$ python3 -q
>>> import numpy as np
>>> import numpy.linalg as la
>>> np.set_printoptions(precision=3, suppress=True, linewidth=200, floatmode="fixed")
>>> arr = np.load("case14.npy")
>>> print(arr.round(3) + 0)
[[-0.535  0.257  0.292  0.417 -0.246 -0.131 -0.077 -0.225 -0.504]
 [-0.535  0.089 -0.084 -0.652  0.163  0.103  0.356 -0.329  0.012]
 [ 0.146  0.238 -0.456  0.100 -0.453  0.556 -0.106 -0.418  0.062]
 [ 0.243  0.387  0.163 -0.166  0.247  0.493  0.106  0.369 -0.534]
 [ 0.000  0.336  0.663 -0.228 -0.230  0.144 -0.295  0.002  0.485]
 [ 0.243  0.555  0.000  0.308  0.461 -0.224  0.299 -0.366  0.229]
 [ 0.341 -0.471  0.411 -0.052  0.170  0.158 -0.047 -0.610 -0.251]
 [ 0.292  0.000  0.179 -0.084 -0.578 -0.206  0.701  0.051 -0.070]
 [-0.292 -0.280  0.183  0.455  0.134  0.531  0.418  0.149  0.317]]
>>> B = np.array([[0, -1],
...     [1, 1],
...     [-2, -2],
...     [-2, 2],
...     [-1, -2],
...     [-1, 1],
...     [1, -1],
...     [-1, -2],
...     [-2, 1]])
>>> print(la.matrix_rank(arr @ B))
2
>>> print(round(float(np.abs(arr).max()), 3))
0.701
>>> print(la.svd(arr, compute_uv=False))
[1.000 1.000 1.000 1.000 1.000 1.000 1.000 1.000 1.000]
>>> print(la.matrix_rank(arr))
9
>>> print(np.count_nonzero(arr))
80
>>> print(arr.sum(axis=1))
[-0.752 -0.877 -0.332  1.308  0.877  1.505 -0.352  0.283  1.614]
>>> print(round(la.norm(arr), 3))
3.0
>>> print(arr.mean(axis=0))
[-0.011  0.123  0.150  0.011 -0.037  0.158  0.151 -0.153 -0.028]
>>> B = la.invert(arr)
Traceback (most recent call last):
  File "<python-input-14>", line 1, in <module>
    B = la.invert(arr)
        ^^^^^^^^^
AttributeError: module 'numpy.linalg' has no attribute 'invert'
>>> B = la.inv(arr)
>>> print(B.round(3) + 0)
[[-0.535 -0.535  0.146  0.243  0.000  0.243  0.341  0.292 -0.292]
 [ 0.257  0.089  0.238  0.387  0.336  0.555 -0.471  0.000 -0.280]
 [ 0.292 -0.084 -0.456  0.163  0.663  0.000  0.411  0.179  0.183]
 [ 0.417 -0.652  0.100 -0.166 -0.228  0.308 -0.052 -0.084  0.455]
 [-0.246  0.163 -0.453  0.247 -0.230  0.461  0.170 -0.578  0.134]
 [-0.131  0.103  0.556  0.493  0.144 -0.224  0.158 -0.206  0.531]
 [-0.077  0.356 -0.106  0.106 -0.295  0.299 -0.047  0.701  0.418]
 [-0.225 -0.329 -0.418  0.369  0.002 -0.366 -0.610  0.051  0.149]
 [-0.504  0.012  0.062 -0.534  0.485  0.229 -0.251 -0.070  0.317]]
>>> print(np.round(arr @ B, 3) + 0)
[[1.000 0.000 0.000 0.000 0.000 0.000 0.000 0.000 0.000]
 [0.000 1.000 0.000 0.000 0.000 0.000 0.000 0.000 0.000]
 [0.000 0.000 1.000 0.000 0.000 0.000 0.000 0.000 0.000]
 [0.000 0.000 0.000 1.000 0.000 0.000 0.000 0.000 0.000]
 [0.000 0.000 0.000 0.000 1.000 0.000 0.000 0.000 0.000]
 [0.000 0.000 0.000 0.000 0.000 1.000 0.000 0.000 0.000]
 [0.000 0.000 0.000 0.000 0.000 0.000 1.000 0.000 0.000]
 [0.000 0.000 0.000 0.000 0.000 0.000 0.000 1.000 0.000]
 [0.000 0.000 0.000 0.000 0.000 0.000 0.000 0.000 1.000]]
>>> print(np.round(la.det(arr) * B, 3) + 0)
[[-0.535 -0.535  0.146  0.243  0.000  0.243  0.341  0.292 -0.292]
 [ 0.257  0.089  0.238  0.387  0.336  0.555 -0.471  0.000 -0.280]
 [ 0.292 -0.084 -0.456  0.163  0.663  0.000  0.411  0.179  0.183]
 [ 0.417 -0.652  0.100 -0.166 -0.228  0.308 -0.052 -0.084  0.455]
 [-0.246  0.163 -0.453  0.247 -0.230  0.461  0.170 -0.578  0.134]
 [-0.131  0.103  0.556  0.493  0.144 -0.224  0.158 -0.206  0.531]
 [-0.077  0.356 -0.106  0.106 -0.295  0.299 -0.047  0.701  0.418]
 [-0.225 -0.329 -0.418  0.369  0.002 -0.366 -0.610  0.051  0.149]
 [-0.504  0.012  0.062 -0.534  0.485  0.229 -0.251 -0.070  0.317]]
>>> print((np.abs(B) > 1e-9).astype(int))
[[1 1 1 1 0 1 1 1 1]
 [1 1 1 1 1 1 1 1 1]
 [1 1 1 1 1 1 1 1 1]
 [1 1 1 1 1 1 1 1 1]
 [1 1 1 1 1 1 1 1 1]
 [1 1 1 1 1 1 1 1 1]
 [1 1 1 1 1 1 1 1 1]
 [1 1 1 1 1 1 1 1 1]
 [1 1 1 1 1 1 1 1 1]]
>>> print(np.allclose(B, arr.T))
True
